% python3 -q
>>> import numpy as np
>>> np.set_printoptions(precision=2, suppress=True, linewidth=140, floatmode="fixed")
>>> mat = np.loadtxt("dump.csv", delimiter=",")
>>> print(mat)
[[  0.00   4.00  -9.00  -3.00   8.00  -7.00   8.00  -5.00   0.00  -7.00   1.00  -5.00]
 [  8.00   7.00   8.00   9.00   4.00  -7.00  -2.00  -7.00   2.00  -7.00  -3.00  -8.00]
 [  9.00  -9.00  -4.00  -4.00  -8.00   9.00  -6.00  -7.00  -3.00  -8.00   8.00   1.00]
 [  6.00  -7.00  -8.00   0.00  -8.00  -9.00   0.00  -5.00  -8.00   0.00  -5.00   2.00]
 [  4.00   6.00  -9.00  -1.00   4.00   1.00   4.00   5.00  -5.00   1.00   2.00   3.00]
 [ -3.00   5.00   7.00  -2.00  -2.00   9.00   5.00   6.00   7.00   0.00  -5.00  -6.00]
 [  3.00  -7.00   0.00   0.00   8.00  -6.00  -7.00   6.00   0.00   2.00  -5.00   9.00]
 [  6.00   6.00   0.00  -4.00   9.00   5.00   5.00   1.00   2.00   0.00   1.00   2.00]
 [  4.00  -4.00  -3.00  -5.00   7.00   6.00   3.00  -1.00   0.00  -6.00   0.00   1.00]
 [ -2.00   3.00  -2.00  -5.00   6.00  -3.00   4.00  -2.00  -4.00   9.00   9.00   1.00]
 [  2.00   2.00  -6.00   5.00   8.00   6.00  -7.00  -6.00  -4.00   9.00   6.00   2.00]
 [ 24.00  25.00  15.00  24.00  20.00 -28.00   2.00 -26.00   6.00 -28.00  -8.00 -29.00]]
>>> left, sv, Vh = np.linalg.svd(mat)
>>> print(sv.round(2) + 0)
[78.77 29.38 27.68 23.67 20.85 18.71 12.00  9.33  7.36  2.94  2.83  0.00]
>>> print(np.argmax(sv[:-1] / (sv[1:] + 1e-6)) + 1)
11
>>> B = left[:, :11] @ np.diag(sv[:11]) @ Vh[:11]
>>> print(np.linalg.matrix_rank(mat, rtol=0.05))
9
>>> print(np.linalg.matrix_rank(B))
11
>>> B = np.array([[2, 0],
...     [2, 3],
...     [1, 0],
...     [2, 0],
...     [0, 3],
...     [2, 0],
...     [0, 3],
...     [3, 3],
...     [1, 2],
...     [3, 3],
...     [1, 3],
...     [2, 0]])
>>> print(np.einsum("ik,kj->ji", mat, B))
[[ -66.00  -17.00  -32.00  -52.00   32.00   33.00   17.00   36.00  -20.00   12.00   39.00 -117.00]
 [  27.00  -20.00  -96.00  -91.00   56.00   41.00   -9.00   70.00   -3.00   79.00   28.00  -33.00]]
>>> print(np.einsum("ij->j", mat))
[ 61.00  31.00 -11.00  14.00  56.00 -24.00   9.00 -41.00  -7.00 -35.00   1.00 -27.00]
>>> print(np.linalg.matrix_rank(np.vstack([mat, B.T])))
12
>>> r = np.linalg.matrix_rank(mat)
>>> print(r)
11
>>> N = np.linalg.svd(mat)[2][r:].T
>>> print(np.linalg.matrix_rank(mat.T @ mat), np.linalg.matrix_rank(mat @ mat.T))
11 11
>>> print([int(np.linalg.matrix_rank(mat[:i])) for i in range(1, len(mat) + 1)])
[1, 2, 3, 4, 5, 6, 7, 8, 9, 10, 11, 11]
>>> print([int(np.linalg.matrix_rank(mat[:, :j + 1])) for j in range(12)])
[1, 2, 3, 4, 5, 6, 7, 8, 9, 10, 11, 11]
>>> print(np.allclose(mat @ N, 0))
True
>>> print(round(float(np.linalg.norm(mat, 2) / np.linalg.norm(mat)), 2))
0.81
>>> print(np.argsort(-np.linalg.norm(mat, axis=0).round(6), kind="stable")[:3])
[ 5  9 11]
>>> print(np.linalg.cond(mat) > 100)
True
>>> f = np.array([-2, 1])
>>> print(np.correlate(mat[8], mat[10], "full"))
[   8.00   16.00    6.00  -80.00  -51.00   17.00  195.00  101.00  -40.00 -216.00  -73.00   18.00  154.00   35.00   13.00  -39.00  -31.00
  -20.00   42.00   -7.00  -18.00    2.00    2.00]
>>> print(np.polyval(f, mat[8]))
[ -7.00   9.00   7.00  11.00 -13.00 -11.00  -5.00   3.00   1.00  13.00   1.00  -1.00]
>>> print(np.convolve(mat[8], f))
[ -8.00  12.00   2.00   7.00 -19.00  -5.00   0.00   5.00  -1.00  12.00  -6.00  -2.00   1.00]
>>> data = np.loadtxt("run2.csv", delimiter=",")
>>> print(data)
[[  4.06 -11.61 -25.36  13.07   0.95  -7.77  14.43]
 [  3.84  -2.96 -14.96   7.31  -0.16  -1.44   3.32]
 [  3.63  -1.59 -12.42   5.91  -0.19  -0.37   1.50]
 [  3.15  -0.22  -8.81   3.96  -0.10   0.75  -0.37]
 [  0.75   0.23  -1.12   0.32   0.15   0.59  -0.61]
 [ -1.25  -0.27   1.25  -0.11  -0.52  -1.15   1.07]
 [ -1.35  -0.28   1.33  -0.10  -0.58  -1.25   1.16]
 [ -1.51  -0.30   1.44  -0.07  -0.67  -1.41   1.29]
 [ -2.72  -0.25   2.02   0.28  -1.52  -2.61   2.18]
 [ -6.55   2.02   1.83   3.04  -5.98  -6.27   3.41]
 [ -7.11   2.64   1.62   3.60  -6.83  -6.76   3.35]]
>>> left, sv, Vh = np.linalg.svd(data)
>>> vecs = Vh[:(sv > 1e-8).sum()]
>>> rng = np.random.default_rng(954547)
>>> x0 = data[3] + -2 * data[0] + rng.integers(2) * np.eye(7)[5]
>>> print(x0)
[ -4.97  23.00  41.90 -22.19  -1.99  16.29 -29.23]
>>> print(np.diag(vecs.T @ vecs))
[0.33 0.45 0.75 0.28 0.37 0.33 0.49]
>>> print(np.linalg.matrix_rank(np.vstack([data, x0])))
3
>>> J = np.diag(5 * np.array([-3, -1, -2, 2, 2])) + np.array([[0, -3, -3, 0, 1],
...     [1, 1, -2, 1, 3],
...     [2, 0, 2, 1, 0],
...     [1, -1, -3, 2, 1],
...     [-3, -1, 2, -1, 2]])
>>> print(J)
[[-15  -3  -3   0   1]
 [  1  -4  -2   1   3]
 [  2   0  -8   1   0]
 [  1  -1  -3  12   1]
 [ -3  -1   2  -1  12]]
>>> Q, vecs = np.linalg.qr(J[:, :2])[0], np.linalg.qr(J[:, 2:])[0]
>>> sv = np.linalg.svd(Q.T @ vecs, compute_uv=False)
>>> print((sv > 0.9).sum())
0
>>> B = J[0, 0] * J[1:] - np.outer(J[1:, 0], J[0])
>>> print(B)
[[   0   63   33  -15  -46]
 [   0    6  126  -15   -2]
 [   0   18   48 -180  -16]
 [   0    6  -39   15 -177]]
>>> print(J[:, 0] / J[0, 0])
[ 1.00 -0.07 -0.13 -0.07  0.20]
>>> print(np.flatnonzero(~B.round(6).any(axis=1)))
[]
>>> print(np.linalg.matrix_rank(B), np.linalg.matrix_rank(J))
4 5
>>> A = np.arange(28).reshape(7, 4) + -3
>>> print(A)
[[-3 -2 -1  0]
 [ 1  2  3  4]
 [ 5  6  7  8]
 [ 9 10 11 12]
 [13 14 15 16]
 [17 18 19 20]
 [21 22 23 24]]
>>> t = np.radians(15)
>>> Rm = np.eye(12)
>>> Rm[1, 1] = Rm[3, 3] = np.cos(t)
>>> Rm[1, 3], Rm[3, 1] = -np.sin(t), np.sin(t)
>>> print(Rm)
[[ 1.00  0.00  0.00  0.00  0.00  0.00  0.00  0.00  0.00  0.00  0.00  0.00]
 [ 0.00  0.97  0.00 -0.26  0.00  0.00  0.00  0.00  0.00  0.00  0.00  0.00]
 [ 0.00  0.00  1.00  0.00  0.00  0.00  0.00  0.00  0.00  0.00  0.00  0.00]
 [ 0.00  0.26  0.00  0.97  0.00  0.00  0.00  0.00  0.00  0.00  0.00  0.00]
 [ 0.00  0.00  0.00  0.00  1.00  0.00  0.00  0.00  0.00  0.00  0.00  0.00]
 [ 0.00  0.00  0.00  0.00  0.00  1.00  0.00  0.00  0.00  0.00  0.00  0.00]
 [ 0.00  0.00  0.00  0.00  0.00  0.00  1.00  0.00  0.00  0.00  0.00  0.00]
 [ 0.00  0.00  0.00  0.00  0.00  0.00  0.00  1.00  0.00  0.00  0.00  0.00]
 [ 0.00  0.00  0.00  0.00  0.00  0.00  0.00  0.00  1.00  0.00  0.00  0.00]
 [ 0.00  0.00  0.00  0.00  0.00  0.00  0.00  0.00  0.00  1.00  0.00  0.00]
 [ 0.00  0.00  0.00  0.00  0.00  0.00  0.00  0.00  0.00  0.00  1.00  0.00]
 [ 0.00  0.00  0.00  0.00  0.00  0.00  0.00  0.00  0.00  0.00  0.00  1.00]]
>>> B = mat @ Rm.T
>>> print(round(float(np.linalg.det(Rm)), 2), round(float(np.trace(Rm)), 2))
1.0 11.93
>>> print(np.round(np.linalg.svd(mat, compute_uv=False), 2) + 0, np.round(np.linalg.svd(B, compute_uv=False), 2) + 0)
[78.77 29.38 27.68 23.67 20.85 18.71 12.00  9.33  7.36  2.94  2.83  0.00] [78.77 29.38 27.68 23.67 20.85 18.71 12.00  9.33  7.36  2.94  2.83  0.00]
>>> W1 = np.array([[0, 0, 0, 1, 2, 1],
...     [1, 3, 1, 1, 0, 0],
...     [3, 0, 1, 2, 3, 2],
...     [2, 1, 0, 1, 2, 0]])
>>> c = np.array([1, -2, 1, 1, -2, 0])
>>> act = np.maximum(A @ W1 + c, 0)
>>> print(np.linalg.matrix_rank(act))
2
>>> print((act > 0).mean(axis=0))
[0.86 0.86 0.86 0.86 0.86 0.86]
>>> cent = np.array([[3, 3], [3, -2], [-1, -1], [-1, 0], [-3, -2], [-2, -1]])
>>> print(W1 @ cent)
[[-9 -5]
 [10 -4]
 [-7  0]
 [ 2  0]]
>>> print(act @ cent)
[[   0    0]
 [  -1   -3]
 [ -17  -39]
 [ -33  -75]
 [ -49 -111]
 [ -65 -147]
 [ -81 -183]]
>>> print((act @ cent).round(6).argmax(axis=1))
[0 0 0 0 0 0 0]
>>> feats = np.loadtxt("sample4.csv", delimiter=",")
>>> print(feats)
[[0.00 1.00 0.00 0.00 0.00 0.00]
 [1.00 0.00 1.00 0.00 1.00 1.00]
 [0.00 1.00 0.00 0.00 0.00 0.00]
 [0.00 0.00 0.00 0.00 0.00 0.00]
 [0.00 1.00 0.00 0.00 0.00 0.00]
 [0.00 1.00 0.00 0.00 0.00 0.00]]
>>> z = rng.permutation(6)
>>> print(z)
[4 0 1 2 5 3]
>>> B = feats[z][:, z]
>>> print(round(float(np.linalg.det(B)), 2), round(np.linalg.det(feats[z]), 2))
0.0 0.0
>>> print(np.trace(B))
0.0
>>> print(B)
[[0.00 0.00 1.00 0.00 0.00 0.00]
 [0.00 0.00 1.00 0.00 0.00 0.00]
 [1.00 1.00 0.00 1.00 1.00 0.00]
 [0.00 0.00 1.00 0.00 0.00 0.00]
 [0.00 0.00 1.00 0.00 0.00 0.00]
 [0.00 0.00 0.00 0.00 0.00 0.00]]
>>> print(np.allclose(B, feats))
False
>>> print(np.round(np.sort(np.abs(np.linalg.eigvals(B))), 2) + 0)
[0.00 0.00 0.00 0.00 2.00 2.00]
>>> print(np.linalg.lstsq(feats[:-1].T, feats[-1])[2])
2
>>> print(np.round(feats @ np.linalg.pinv(feats) @ feats, 2) + 0)
[[0.00 1.00 0.00 0.00 0.00 0.00]
 [1.00 0.00 1.00 0.00 1.00 1.00]
 [0.00 1.00 0.00 0.00 0.00 0.00]
 [0.00 0.00 0.00 0.00 0.00 0.00]
 [0.00 1.00 0.00 0.00 0.00 0.00]
 [0.00 1.00 0.00 0.00 0.00 0.00]]
>>> print(np.unique(feats.round(6), axis=0).shape)
(3, 6)
>>> print(np.allclose(feats[:-1].T @ np.linalg.lstsq(feats[:-1].T, feats[-1])[0], feats[-1]))
True
>>> m1 = np.load("m.npy")
>>> print(m1)
[[ 1  0  0  0  0  0  0]
 [-2  1  0  0  0  0  0]
 [ 1 -1  1  0  0  0  0]
 [ 3  5 -4  1  0  0  0]
 [-4  5 -4 -1  1  0  0]
 [ 3  0 -4 -3 -2  1  0]
 [ 3 -5  3  0 -1  5  1]]
>>> x0 = np.array([3, 5, -3, -2, -2, 0, 0])
>>> h1 = np.maximum(m1 @ x0, 0)
>>> print(m1 * (h1 > 1e-9)[:, None])
[[ 1  0  0  0  0  0  0]
 [ 0  0  0  0  0  0  0]
 [ 0  0  0  0  0  0  0]
 [ 3  5 -4  1  0  0  0]
 [-4  5 -4 -1  1  0  0]
 [ 3  0 -4 -3 -2  1  0]
 [ 0  0  0  0  0  0  0]]
>>> print(np.flatnonzero(h1 > 1e-9))
[0 3 4 5]
>>> print(np.maximum(m1 @ (3 * x0), 0))
[  9   0   0 132  75  93   0]
>>> B = np.array([[1, 2, 3, 0], [2, 1, 1, 0], [1, 0, 2, 2], [0, 2, 3, 2]])
>>> M = B.T @ B
>>> print(M)
[[ 6  4  7  2]
 [ 4  9 13  4]
 [ 7 13 23 10]
 [ 2  4 10  8]]
>>> B = M / np.sqrt((M ** 2).mean(axis=1, keepdims=True))
>>> print(np.linalg.norm(B, axis=1))
[2.00 2.00 2.00 2.00]
>>> B = mat + rng.integers(-2, 3, (12, 11)) @ rng.integers(-2, 3, (11, 12))
>>> print(B)
[[  3.00  13.00   2.00  -2.00  23.00  -3.00   9.00  -6.00 -13.00 -18.00   4.00   9.00]
 [ 12.00  -5.00   8.00  12.00   1.00 -19.00  -3.00  -9.00  -1.00  -9.00   2.00 -10.00]
 [ 11.00  -5.00  -6.00  -4.00 -11.00  14.00  -4.00 -19.00  -7.00  -1.00  20.00  -2.00]
 [ 19.00  -4.00   0.00  -4.00 -10.00 -23.00  -4.00 -18.00  -4.00  -7.00  -2.00   0.00]
 [  9.00  -3.00  -7.00   0.00   5.00  -2.00  -5.00   0.00   7.00  12.00  -2.00   3.00]
 [  3.00  14.00   3.00  -2.00   0.00  12.00   2.00   2.00  -1.00   6.00  -6.00   0.00]
 [ 14.00  -6.00  11.00   7.00   9.00  -3.00   0.00   2.00  -5.00   5.00   9.00   8.00]
 [  5.00  11.00  -1.00  -6.00   4.00  11.00   5.00   6.00  -2.00   1.00   3.00  -2.00]
 [  1.00   3.00   1.00  -5.00  13.00  13.00  12.00  -5.00  -8.00 -13.00   4.00   1.00]
 [-10.00   9.00  -6.00  -7.00   6.00   7.00  11.00  -5.00  -4.00  12.00  10.00  -2.00]
 [ 13.00  -2.00  10.00  13.00   9.00   3.00  -3.00  -7.00  -9.00   3.00  18.00  -4.00]
 [ 25.00  27.00  10.00  16.00  21.00 -29.00  -4.00 -40.00  15.00 -23.00 -10.00 -25.00]]
>>> print(np.linalg.matrix_rank(B - mat, tol=1e-8))
11
>>> print(B - mat)
[[  3.00   9.00  11.00   1.00  15.00   4.00   1.00  -1.00 -13.00 -11.00   3.00  14.00]
 [  4.00 -12.00   0.00   3.00  -3.00 -12.00  -1.00  -2.00  -3.00  -2.00   5.00  -2.00]
 [  2.00   4.00  -2.00   0.00  -3.00   5.00   2.00 -12.00  -4.00   7.00  12.00  -3.00]
 [ 13.00   3.00   8.00  -4.00  -2.00 -14.00  -4.00 -13.00   4.00  -7.00   3.00  -2.00]
 [  5.00  -9.00   2.00   1.00   1.00  -3.00  -9.00  -5.00  12.00  11.00  -4.00   0.00]
 [  6.00   9.00  -4.00   0.00   2.00   3.00  -3.00  -4.00  -8.00   6.00  -1.00   6.00]
 [ 11.00   1.00  11.00   7.00   1.00   3.00   7.00  -4.00  -5.00   3.00  14.00  -1.00]
 [ -1.00   5.00  -1.00  -2.00  -5.00   6.00   0.00   5.00  -4.00   1.00   2.00  -4.00]
 [ -3.00   7.00   4.00   0.00   6.00   7.00   9.00  -4.00  -8.00  -7.00   4.00   0.00]
 [ -8.00   6.00  -4.00  -2.00   0.00  10.00   7.00  -3.00   0.00   3.00   1.00  -3.00]
 [ 11.00  -4.00  16.00   8.00   1.00  -3.00   4.00  -1.00  -5.00  -6.00  12.00  -6.00]
 [  1.00   2.00  -5.00  -8.00   1.00  -1.00  -6.00 -14.00   9.00   5.00  -2.00   4.00]]
>>> L = np.linalg.cholesky(M)
>>> print(L @ L.T)
[[ 6.00  4.00  7.00  2.00]
 [ 4.00  9.00 13.00  4.00]
 [ 7.00 13.00 23.00 10.00]
 [ 2.00  4.00 10.00  8.00]]
>>> print(round(float(np.prod(np.diag(L)) ** 2), 2), np.round(np.linalg.det(M), 2))
256.0 256.0
>>> print(np.linalg.eigvalsh(M).min() > 0)
True
>>> print(L)
[[2.45 0.00 0.00 0.00]
 [1.63 2.52 0.00 0.00]
 [2.86 3.31 1.97 0.00]
 [0.82 1.06 2.11 1.32]]
>>> print(np.diag(L) ** 2)
[6.00 6.33 3.87 1.74]
>>> print(M / np.sqrt(np.outer(np.diag(M), np.diag(M))))
[[1.00 0.54 0.60 0.29]
 [0.54 1.00 0.90 0.47]
 [0.60 0.90 1.00 0.74]
 [0.29 0.47 0.74 1.00]]
>>> K = np.loadtxt("layer5.csv", delimiter=",")
>>> print(K)
[[ 0.00 -4.00 -3.00  2.00 -3.00 -5.00 -5.00  0.00]
 [-4.00  0.00 -1.00  1.00  4.00  5.00  1.00 -3.00]
 [-3.00 -1.00 -4.00  0.00  5.00 -1.00 -4.00  2.00]
 [ 2.00  1.00  0.00 -6.00  0.00 -1.00 -4.00  4.00]
 [-3.00  4.00  5.00  0.00  4.00  1.00  1.00  3.00]
 [-5.00  5.00 -1.00 -1.00  1.00  0.00 -4.00  4.00]
 [-5.00  1.00 -4.00 -4.00  1.00 -4.00  0.00 -4.00]
 [ 0.00 -3.00  2.00  4.00  3.00  4.00 -4.00 -4.00]]
>>> print(np.round(np.linalg.eigvalsh(K).min(), 2))
-13.31
>>> ev, vecs = np.linalg.eigh(K)
>>> x0 = np.array([4, 0, 3, -5, -2, -1, -5, 0])
>>> print(np.linalg.eigvalsh(K[1:, 1:]))
[-12.87  -9.76  -4.68  -3.65   3.82   6.50  10.64]
>>> print(np.abs(K).sum(axis=1).max(), round(float(np.abs(ev).max()), 2))
24.0 13.31
